>>> import numpy as np
>>> np.set_printoptions(precision=3, suppress=True, linewidth=100)
>>> W0 = np.array([[6, 3, 2, 3, 3], [6, 4, 0, 2, 3], [10, 1, 3, 3, 5], [0, 0, 3, 2, 0]])
>>> U, sv, VT = np.linalg.svd(W0)
>>> print(np.argmax(sv[:-1] / (sv[1:] + 1e-6)) + 1)
3
>>> print(sv)
[16.251  4.001  2.984  0.046]
>>> M2 = U[:, :3] @ np.diag(sv[:3]) @ VT[:3]
>>> print(np.round(np.abs(W0 - M2).max(), 3))
0.027
>>> print(round(float(np.linalg.norm(W0 - M2) / np.linalg.norm(W0)), 3))
0.003
>>> print(np.argsort(-np.linalg.norm(W0, axis=0).round(6), kind="stable")[:3])
[0 4 1]
>>> print(np.linalg.matrix_rank(W0, rtol=0.1))
3
>>> print([round(float(x), 3) for x in np.linalg.svd(W0, compute_uv=False)[:3]])
[16.251, 4.001, 2.984]
>>> A = 3 * np.eye(5) + np.eye(5, k=1)
>>> print(A)
[[3. 1. 0. 0. 0.]
 [0. 3. 1. 0. 0.]
 [0. 0. 3. 1. 0.]
 [0. 0. 0. 3. 1.]
 [0. 0. 0. 0. 3.]]
>>> gram = A.T @ A
>>> print(np.allclose(gram, gram.T))
True
>>> print((A @ A.T).shape)
(5, 5)
>>> print(np.linalg.svd(A, compute_uv=False) ** 2)
[15.128 12.781  9.673  6.72   4.698]
>>> print(np.diag(gram))
[ 9. 10. 10. 10. 10.]
>>> M = np.load("layer14.npy")
>>> print(M)
[[0.286 0.143 0.143 0.143 0.286]
 [0.222 0.222 0.111 0.222 0.222]
 [0.143 0.    0.429 0.143 0.286]
 [0.111 0.222 0.111 0.333 0.222]
 [0.143 0.286 0.    0.143 0.429]]
>>> print(M.sum(axis=1))
[1. 1. 1. 1. 1.]
>>> print(np.linalg.matrix_power(M, 100))
[[0.178 0.2   0.122 0.196 0.304]
 [0.178 0.2   0.122 0.196 0.304]
 [0.178 0.2   0.122 0.196 0.304]
 [0.178 0.2   0.122 0.196 0.304]
 [0.178 0.2   0.122 0.196 0.304]]
>>> p = np.eye(5)[0]
>>> for _ in range(4):
...     p = p @ M
...     print(p.round(3))
... 
[0.286 0.143 0.143 0.143 0.286]
[0.19  0.186 0.134 0.181 0.308]
[0.179 0.197 0.125 0.192 0.306]
[0.178 0.2   0.123 0.195 0.305]
>>> w1 = np.array([[2, -1, 1, 2, 1, -3],
...     [0, 0, 2, -1, 2, -3],
...     [-1, -1, 1, -1, 2, -2],
...     [2, 1, -1, -3, -1, 3],
...     [1, 3, -2, 1, 0, -3]])
>>> c = np.array([-1, 0, 0, -1, 2, -1])
>>> H = np.maximum(M @ w1 + c, 0)
>>> print(H)
[[0.    0.571 0.    0.    2.714 0.   ]
 [0.    0.556 0.111 0.    2.667 0.   ]
 [0.    0.429 0.    0.    2.857 0.   ]
 [0.    0.778 0.    0.    2.444 0.   ]
 [0.    1.286 0.    0.    2.571 0.   ]]
>>> print((H > 0).mean(axis=0))
[0.  1.  0.2 0.  1.  0. ]
>>> print((H > 0).astype(int))
[[0 1 0 0 1 0]
 [0 1 1 0 1 0]
 [0 1 0 0 1 0]
 [0 1 0 0 1 0]
 [0 1 0 0 1 0]]
>>> Z = np.array([[-5, -4], [-4, 2], [-3, 5], [5, -2], [-4, 2], [4, -5]])
>>> print(w1 @ Z)
[[-15   8]
 [-31  31]
 [-15  23]
 [-10 -22]
 [-18   5]]
>>> print((H @ Z).round(6).argmax(axis=1))
[1 1 1 1 1]
